$ python -q
>>> import numpy as np
>>> import numpy.linalg as la
>>> np.set_printoptions(suppress=True, linewidth=140)
>>> W0 = np.loadtxt("test6.csv", delimiter=",")
>>> print(W0)
[[  1.3  -2.1   0.6]
 [ -7.    9.7  -4.8]
 [ -6.9  12.6   2.3]
 [  2.8  -6.9  -5.9]
 [  2.8  -9.1 -11.5]
 [ -2.2   7.5  10.7]
 [  4.3 -10.6  -9. ]
 [  1.5   3.4  15.1]
 [  0.7   2.9  10.2]
 [  5.5  -9.9  -1.2]
 [ -4.9   8.3   0.7]
 [  4.9  -7.8   1.1]
 [  1.6  -7.1 -12. ]
 [  9.8 -16.    0.7]
 [ -5.6   8.5  -2.3]
 [ -4.1   8.9   5.4]
 [  9.  -12.6   6.6]
 [  0.7  -4.8  -9.5]
 [ -6.9  11.1  -1.2]
 [  4.3 -10.7  -9. ]
 [  7.  -13.4  -4.2]
 [  6.9 -13.3  -4.1]
 [  2.8  -4.8  -0.6]
 [ -5.    9.1   2.5]
 [ -3.6   2.2  -9.5]
 [-12.5  19.   -5.2]
 [ -6.1   7.7  -7.3]
 [ -2.2   4.1   1.8]
 [ -4.3   7.7   1.9]
 [ -3.6   8.5   6.5]
 [ -1.4  -0.1  -6.2]
 [-12.   18.2  -4. ]
 [ -5.    5.6  -6.5]
 [ -4.3   7.1   0. ]]
>>> U, sig, vt = la.svd(W0)
>>> print(np.argmax(sig[:-1] / (sig[1:] + 1e-6)) + 1)
2
>>> print(sig.round(1))
[64.8 38.5  0.5]
>>> A2 = U[:, :2] @ np.diag(sig[:2]) @ vt[:2]
>>> print(round(float(la.norm(W0 - A2) / la.norm(W0)), 1))
0.0
>>> print(la.matrix_rank(W0, rtol=0.05))
2
>>> print(round(np.abs(W0 - A2).max(), 1))
0.1
>>> print(la.matrix_rank(A2))
2
>>> vec = np.array([1, 0, -3])
>>> target = W0 @ vec
>>> print(np.round(la.lstsq(W0, target)[0], 1) + 0)
[ 1.  0. -3.]
>>> rng = np.random.default_rng(293338)
>>> target = target + 0.1 * rng.normal(size=34)
>>> print(target.round(1))
[ -0.5   7.5 -13.8  20.6  37.1 -34.5  31.4 -43.9 -29.9   9.1  -7.1   1.7  37.4   7.5   1.3 -20.4 -10.9  29.2  -3.2  31.1  19.7  19.3   4.5
 -12.4  24.9   3.1  15.8  -7.8 -10.  -23.1  17.2  -0.1  14.3  -4.4]
>>> beta, *_ = la.lstsq(W0, target)
>>> print([round(float(la.norm(la.solve(W0.T @ W0 + lam * np.eye(3), W0.T @ target))), 2) for lam in (0, 1, 10, 100)])
[3.27, 2.84, 2.81, 2.66]
>>> dist = la.norm(W0[:, None] - W0[None], axis=-1)
>>> print(dist[3].round(6).argsort(kind="stable")[:4])
[ 3 17  6 19]
>>> print(la.matrix_rank(dist ** 2))
5
>>> print(dist.shape)
(34, 34)
>>> print(np.unravel_index(dist.round(6).argmax(), dist.shape))
(np.int64(13), np.int64(25))
>>> print(la.cond(W0) > 100)
True
>>> print(np.argsort(-la.norm(W0, axis=0).round(6), kind="stable")[:3])
[1 2 0]
>>> print(round(np.log10(la.cond(W0))))
2
>>> q, V = la.qr(W0[:, :1])[0], la.qr(W0[:, 1:])[0]
>>> sig = la.svd(q.T @ V, compute_uv=False)
>>> print(np.round(la.norm(q @ q.T - V @ V.T, 2), 1))
1.0
>>> print(sig.round(1))
[1.]
>>> print((sig > 0.9).sum())
1
>>> print(np.round(np.degrees(np.arccos(sig.clip(0, 1))), 1))
[1.]
>>> arr = np.load("out13.npy")
>>> print(arr)
[[15  0  6  0]
 [ 5  0  2  0]
 [ 3  0 15  0]
 [ 1  0  5  0]]
>>> z = rng.permutation(4)
>>> print(z)
[3 2 1 0]
>>> A2 = arr[z][:, z]
>>> print(np.allclose(A2, arr))
False
>>> print(A2)
[[ 0  5  0  1]
 [ 0 15  0  3]
 [ 0  2  0  5]
 [ 0  6  0 15]]
>>> print(round(la.det(A2), 1), np.round(la.det(arr[z]), 1))
0.0 0.0
>>> print(np.round(np.sort(np.abs(la.eigvals(A2))), 1))
[ 0.   0.  10.8 19.2]
>>> print(np.diag(A2))
[ 0 15  0 15]
